$ ipython --no-banner

In [1]: import numpy as np

In [2]: np.set_printoptions(precision=3, suppress=True, linewidth=120, sign=" ")

In [3]: F = np.load("run11.npy")

In [4]: F
Out[4]: 
array([[ 4.,  1.,  0.,  0.],
       [ 0.,  4.,  1.,  0.],
       [ 0.,  0.,  4.,  1.],
       [ 0.,  0.,  0.,  4.]])

In [5]: print(round(float(np.linalg.norm(F)), 3))
8.185

In [6]: F - F[0]
Out[6]: 
array([[ 0.,  0.,  0.,  0.],
       [-4.,  3.,  1.,  0.],
       [-4., -1.,  4.,  1.],
       [-4., -1.,  0.,  4.]])

In [7]: np.unravel_index(np.abs(F).argmax(), F.shape)
Out[7]: (np.int64(0), np.int64(0))

In [8]: F.sum(axis=0)
Out[8]: array([ 4.,  5.,  5.,  5.])

In [9]: F.shape
Out[9]: (4, 4)

In [10]: print(np.count_nonzero(F))
7

In [11]: F.sum(axis=1)
Out[11]: array([ 5.,  5.,  5.,  4.])

In [12]: vec = np.array([3, 3, 5, 3])

In [13]: rhs = F @ vec

In [14]: rhs
Out[14]: array([ 15.,  17.,  23.,  12.])

In [15]: print(np.linalg.solve(F, 2 * rhs))
[  6.   6.  10.   6.]

In [16]: print(np.linalg.solve(F, rhs + F[:, 1]))
[ 3.  4.  5.  3.]

In [17]: np.linalg.matrix_rank(F - F[0, 0] * np.eye(4))
Out[17]: np.int64(3)

In [18]: np.linalg.matrix_power(F - np.diag(np.diag(F)), 4)
Out[18]: 
array([[ 0.,  0.,  0.,  0.],
       [ 0.,  0.,  0.,  0.],
       [ 0.,  0.,  0.,  0.],
       [ 0.,  0.,  0.,  0.]])

In [19]: np.sort(np.linalg.eigvals(F))
Out[19]: array([ 4.,  4.,  4.,  4.])

In [20]: np.prod(np.diag(F)), round(np.linalg.det(F), 3)
Out[20]: (np.float64(256.0), np.float64(256.0))

In [21]: rng = np.random.default_rng(53)

In [22]: A2 = F + rng.integers(-2, 3, (4, 3)) @ rng.integers(-2, 3, (3, 4))

In [23]: A2
Out[23]: 
array([[ 4., -2., -4., -2.],
       [ 2., 11.,  1.,  4.],
       [ 1.,  5.,  6.,  4.],
       [-3., -9.,  2., -1.]])

In [24]: A2 - F
Out[24]: 
array([[ 0., -3., -4., -2.],
       [ 2.,  7.,  0.,  4.],
       [ 1.,  5.,  2.,  3.],
       [-3., -9.,  2., -5.]])

In [25]: np.linalg.matrix_rank(A2 - F, tol=1e-8)
Out[25]: np.int64(2)

In [26]: print(np.round(np.linalg.svd(A2 - F, compute_uv=False), 3) + 0)
[ 15.195   5.012   0.      0.   ]

In [27]: u = np.array([-4, 3, 0, 2])

In [28]: A2 = F + np.outer(u, np.eye(4)[3])

In [29]: print(A2)
[[ 4.  1.  0. -4.]
 [ 0.  4.  1.  3.]
 [ 0.  0.  4.  1.]
 [ 0.  0.  0.  6.]]

In [30]: np.linalg.matrix_rank(np.linalg.inv(A2) - np.linalg.inv(F), tol=1e-8)
Out[30]: np.int64(1)

In [31]: round(np.linalg.det(A2) / np.linalg.det(F), 3), np.round(1 + np.linalg.solve(F, u)[3], 3)
Out[31]: (np.float64(1.5), np.float64(1.5))

In [32]: arr = np.loadtxt("mat.csv", delimiter=",")

In [33]: arr
Out[33]: 
array([[ 0.1  ,  0.1  , -1.4  , -0.3  ],
       [ 0.154,  1.042,  0.618,  0.786],
       [ 0.1  ,  1.   ,  0.6  ,  0.7  ]])

In [34]: U, sigma, vt = np.linalg.svd(arr)

In [35]: sigma
Out[35]: array([ 2.162,  1.167,  0.047])

In [36]: A2 = U[:, :2] @ np.diag(sigma[:2]) @ vt[:2]

In [37]: A2
Out[37]: 
array([[ 0.1  ,  0.1  , -1.4  , -0.3  ],
       [ 0.133,  1.056,  0.621,  0.767],
       [ 0.123,  0.985,  0.596,  0.72 ]])

In [38]: X = np.array([[1, -1, 1, -1, 1, -1, 1, -1],
    ...:     [1, 1, -1, -1, -1, -1, 1, 1],
    ...:     [1, -1, 1, -1, -1, 1, -1, 1]])

In [39]: print(X)
[[ 1 -1  1 -1  1 -1  1 -1]
 [ 1  1 -1 -1 -1 -1  1  1]
 [ 1 -1  1 -1 -1  1 -1  1]]

In [40]: t3 = np.stack([X, 4 * X, X[::-1]])

In [41]: t3.sum(axis=0)
Out[41]: 
array([[ 6, -6,  6, -6,  4, -4,  4, -4],
       [ 6,  6, -6, -6, -6, -6,  6,  6],
       [ 6, -6,  6, -6, -4,  4, -4,  4]])

In [42]: t3.shape
Out[42]: (3, 3, 8)

In [43]: np.linalg.norm(t3, axis=(1, 2))
Out[43]: array([  4.899,  19.596,   4.899])

In [44]: np.linalg.matrix_rank(t3)
Out[44]: array([ 3,  3,  3])

In [45]: u = np.array([-2, 3, 1])

In [46]: print(np.convolve(X[0], u))
[-2  5 -4  4 -4  4 -4  4 -2 -1]

In [47]: q, _ = np.linalg.qr(np.array([[-1.9, -0.3, -0.2], [0.9, -0.2, -1.1], [0.7, 0.9, 2.1]]))

In [48]: vals = np.array([4, 2, 4])

In [49]: E = q @ np.diag(vals) @ q.T

In [50]: E
Out[50]: 
array([[ 3.975,  0.101, -0.196],
       [ 0.101,  3.589,  0.802],
       [-0.196,  0.802,  2.436]])

In [51]: np.linalg.svd(E, compute_uv=False)
Out[51]: array([ 4.,  4.,  2.])

In [52]: E.sum(axis=1)
Out[52]: array([ 3.88 ,  4.491,  3.042])

In [53]: np.diff(E, axis=0)
Out[53]: 
array([[-3.875,  3.488,  0.998],
       [-0.297, -2.787,  1.634]])

In [54]: np.count_nonzero(E)
Out[54]: np.int64(9)

In [55]: E - E[0]
Out[55]: 
array([[ 0.   ,  0.   ,  0.   ],
       [-3.875,  3.488,  0.998],
       [-4.172,  0.701,  2.632]])

In [56]: E.mean(axis=0)
Out[56]: array([ 1.293,  1.497,  1.014])

In [57]: mat = np.load("sample3.npy")

In [58]: mat
Out[58]: 
array([[-10.071,   3.036, -18.353],
       [  0.319,  -2.987,  -5.489],
       [-13.061,  -9.214,  -7.848],
       [  6.918,   0.854,  -2.699],
       [  2.792,   7.31 ,  -4.652],
       [ -8.725,   5.972,   2.077],
       [ -6.224,  -7.254, -10.221],
       [ -9.006,   1.39 ,   2.89 ],
       [ 17.466,   3.03 ,  -1.277],
       [ -4.326,  -0.343,   8.91 ],
       [  4.823, -19.937,  13.958],
       [  0.732,  -5.188,  -2.782],
       [ -0.659,  14.934,  27.649],
       [ -1.663,  -3.069,  27.132]])

In [59]: P = mat @ np.linalg.solve(mat.T @ mat, mat.T)

In [60]: P @ mat[:, 0]
Out[60]: 
array([-10.071,   0.319, -13.061,   6.918,   2.792,  -8.725,  -6.224,  -9.006,  17.466,  -4.326,   4.823,   0.732,
        -0.659,  -1.663])

In [61]: np.linalg.matrix_rank(np.eye(14) - P)
Out[61]: np.int64(11)

In [62]: A2 = mat + rng.integers(-2, 3, (14, 1)) @ rng.integers(-2, 3, (1, 3))

In [63]: A2
Out[63]: 
array([[ -8.071,  -0.964, -14.353],
       [  0.319,  -2.987,  -5.489],
       [-11.061, -13.214,  -3.848],
       [  5.918,   2.854,  -4.699],
       [  3.792,   5.31 ,  -2.652],
       [ -6.725,   1.972,   6.077],
       [ -5.224,  -9.254,  -8.221],
       [-10.006,   3.39 ,   0.89 ],
       [ 15.466,   7.03 ,  -5.277],
       [ -6.326,   3.657,   4.91 ],
       [  4.823, -19.937,  13.958],
       [ -0.268,  -3.188,  -4.782],
       [  1.341,  10.934,  31.649],
       [  0.337,  -7.069,  31.132]])

In [64]: np.abs(A2 - mat).sum(axis=1)
Out[64]: array([ 10.,   0.,  10.,   5.,   5.,  10.,   5.,   5.,  10.,  10.,   0.,   5.,  10.,  10.])

In [65]: np.round(np.linalg.svd(A2 - mat, compute_uv=False), 3) + 0
Out[65]: array([ 17.234,   0.   ,   0.   ])

In [66]: print(np.linalg.matrix_rank(A2 - mat, tol=1e-8))
1

In [67]: vec = np.array([3, 2, 3])

In [68]: np.sign((mat @ vec).round(6))
Out[68]: array([-1., -1., -1.,  1.,  1., -1., -1., -1.,  1.,  1.,  1., -1.,  1.,  1.])

In [69]: mat @ np.eye(3)[2]
Out[69]: 
array([-18.353,  -5.489,  -7.848,  -2.699,  -4.652,   2.077, -10.221,   2.89 ,  -1.277,   8.91 ,  13.958,  -2.782,
        27.649,  27.132])

In [70]: np.linalg.norm(mat @ vec) <= np.linalg.norm(mat, 2) * np.linalg.norm(vec) + 1e-9
Out[70]: np.True_

In [71]: (mat @ vec).argmax()
Out[71]: np.int64(12)

In [72]: A2 = np.c_[mat[:, :2] @ np.array([[0, 0], [0, 2]]), np.array([1, 2, 2, 2, 1, 0, 0, 1, 3, 2, 2, 2, 3, 2])]

In [73]: A2
Out[73]: 
array([[  0.   ,   6.072,   1.   ],
       [  0.   ,  -5.974,   2.   ],
       [  0.   , -18.428,   2.   ],
       [  0.   ,   1.708,   2.   ],
       [  0.   ,  14.62 ,   1.   ],
       [  0.   ,  11.944,   0.   ],
       [  0.   , -14.508,   0.   ],
       [  0.   ,   2.78 ,   1.   ],
       [  0.   ,   6.06 ,   3.   ],
       [  0.   ,  -0.686,   2.   ],
       [  0.   , -39.874,   2.   ],
       [  0.   , -10.376,   2.   ],
       [  0.   ,  29.868,   3.   ],
       [  0.   ,  -6.138,   2.   ]])

In [74]: np.round(np.linalg.norm(A2 - mat @ np.linalg.lstsq(mat, A2)[0], axis=0), 3) + 0
Out[74]: array([ 0.   ,  0.   ,  6.487])

In [75]: np.linalg.matrix_rank(np.c_[mat, A2])
Out[75]: np.int64(4)

In [76]: np.linalg.matrix_rank(A2)
Out[76]: np.int64(2)

In [77]: np.linalg.lstsq(mat, A2[:, 0])[0]
Out[77]: array([ 0.,  0.,  0.])

In [78]: G = np.cov(mat, rowvar=False)

In [79]: round(float(np.corrcoef(mat[:, 0], mat[:, 1])[0, 1]), 3)
Out[79]: 0.033

In [80]: np.argwhere(np.triu(np.abs(np.corrcoef(mat.T)) > 0.8, 1))
Out[80]: array([], shape=(0, 2), dtype=int64)

In [81]: print(G)
[[  64.919    2.187   19.828]
 [   2.187   69.552   13.085]
 [  19.828   13.085  176.732]]

In [82]: print(np.polyfit(mat[:, 0], mat[:, 1], 1))
[ 0.034 -0.769]

In [83]: mat.std(axis=0)
Out[83]: array([  7.764,   8.036,  12.81 ])

In [84]: np.argsort(-mat.std(axis=0).round(6), kind="stable")
Out[84]: array([ 2,  1,  0])

In [85]: data = np.array([[1, 3, 0, 0], [2, 3, 0, 0], [0, 0, 1, 3], [0, 0, 2, 3]])

In [86]: data
Out[86]: 
array([[ 1,  3,  0,  0],
       [ 2,  3,  0,  0],
       [ 0,  0,  1,  3],
       [ 0,  0,  2,  3]])

In [87]: round(np.abs(np.linalg.eigvals(data)).max(), 3)
Out[87]: np.float64(4.646)

In [88]: print((data - data.T) / 2)
[[ 0.   0.5  0.   0. ]
 [-0.5  0.   0.   0. ]
 [ 0.   0.   0.   0.5]
 [ 0.   0.  -0.5  0. ]]

In [89]: round(float(np.linalg.det(data)), 3)
Out[89]: 9.0

In [90]: (data + data.T) / 2
Out[90]: 
array([[ 1. ,  2.5,  0. ,  0. ],
       [ 2.5,  3. ,  0. ,  0. ],
       [ 0. ,  0. ,  1. ,  2.5],
       [ 0. ,  0. ,  2.5,  3. ]])

In [91]: vals, V = np.linalg.eig(data)

In [92]: vals
Out[92]: array([-0.646,  4.646, -0.646,  4.646])

In [93]: np.sort(np.linalg.eigvals(np.linalg.inv(data)))
Out[93]: array([-1.549, -1.549,  0.215,  0.215])

In [94]: np.round(data @ V[:, 0] - vals[0] * V[:, 0], 3) + 0
Out[94]: array([ 0.,  0.,  0.,  0.])

In [95]: A2 = np.linalg.inv(data)

In [96]: A2
Out[96]: 
array([[-1.   ,  1.   ,  0.   ,  0.   ],
       [ 0.667, -0.333,  0.   ,  0.   ],
       [ 0.   ,  0.   , -1.   ,  1.   ],
       [ 0.   ,  0.   ,  0.667, -0.333]])

In [97]: print(np.linalg.inv(A2))
[[ 1.  3. -0. -0.]
 [ 2.  3.  0.  0.]
 [-0. -0.  1.  3.]
 [ 0.  0.  2.  3.]]

In [98]: vec = np.array([-2, 1, -2, 1])

In [99]: h1 = np.maximum(arr @ vec, 0)

In [100]: arr * (h1 > 1e-9)[:, None]
Out[100]: 
array([[ 0.1  ,  0.1  , -1.4  , -0.3  ],
       [ 0.154,  1.042,  0.618,  0.786],
       [ 0.1  ,  1.   ,  0.6  ,  0.7  ]])

In [101]: arr.T @ h1
Out[101]: array([ 0.314,  0.836, -3.004, -0.287])

In [102]: h1
Out[102]: array([ 2.4  ,  0.284,  0.3  ])

In [103]: np.flatnonzero(h1 > 1e-9)
Out[103]: array([ 0,  1,  2])

In [104]: q, V = np.linalg.qr(data[:, :2])[0], np.linalg.qr(data[:, 2:])[0]

In [105]: sigma = np.linalg.svd(q.T @ V, compute_uv=False)

In [106]: print(np.degrees(np.arccos(sigma.clip(0, 1))))
[ 90.  90.]

In [107]: sigma.round(3) + 0
Out[107]: array([ 0.,  0.])

In [108]: (sigma > 0.9).sum()
Out[108]: np.int64(0)

In [109]: m1 = np.load("m.npy")

In [110]: m1
Out[110]: 
array([[ 0.206,  3.472, -3.592],
       [ 2.93 ,  3.898, -1.105],
       [ 1.018, -4.699,  1.374],
       [ 0.392, -4.352, -2.43 ],
       [-0.646, -4.664,  1.683],
       [-2.59 , -1.113, -4.13 ],
       [-2.97 , -3.581,  1.832],
       [-2.985, -2.542,  3.103],
       [ 0.414, -3.481,  3.565],
       [ 2.243,  0.496,  4.441],
       [ 5.   , -0.003, -0.047],
       [-0.288,  0.626, -4.952],
       [ 1.781, -4.199, -2.049],
       [ 2.619,  2.929, -3.092],
       [-1.914,  3.567, -2.935],
       [ 0.461,  3.762, -3.262],
       [ 2.933, -4.036, -0.333],
       [-0.378, -4.725,  1.59 ],
       [ 0.212, -4.93 , -0.805],
       [-2.385,  2.845, -3.349],
       [ 3.787,  2.177,  2.433],
       [-2.039, -2.174, -4.014],
       [ 1.301, -3.98 ,  2.733]])

In [111]: vec = np.array([0, 2, 0])

In [112]: rhs = m1 @ vec

In [113]: np.round(np.linalg.solve(m1.T @ m1, m1.T @ rhs), 3) + 0
Out[113]: array([ 0.,  2.,  0.])

In [114]: np.round(np.linalg.lstsq(m1, rhs)[0], 3) + 0
Out[114]: array([ 0.,  2.,  0.])

In [115]: rhs = rhs + 0.02 * rng.normal(size=23)

In [116]: rhs
Out[116]: 
array([ 6.958,  7.793, -9.379, -8.7  , -9.339, -2.225, -7.165, -5.011, -6.982,  0.936,  0.009,  1.225, -8.426,  5.885,
        7.116,  7.498, -8.072, -9.475, -9.845,  5.674,  4.356, -4.318, -7.92 ])

In [117]: c, *_ = np.linalg.lstsq(m1, rhs)

In [118]: c.round(3) + 0
Out[118]: array([-0.001,  1.999,  0.   ])

In [119]: [round(float(np.linalg.norm(np.linalg.solve(m1.T @ m1 + lam * np.eye(3), m1.T @ rhs))), 2) for lam in (0, 1, 10, 100)]
Out[119]: [2.0, 1.99, 1.92, 1.44]

In [120]: round(float(np.linalg.norm(rhs - m1 @ c)), 3)
Out[120]: 0.127
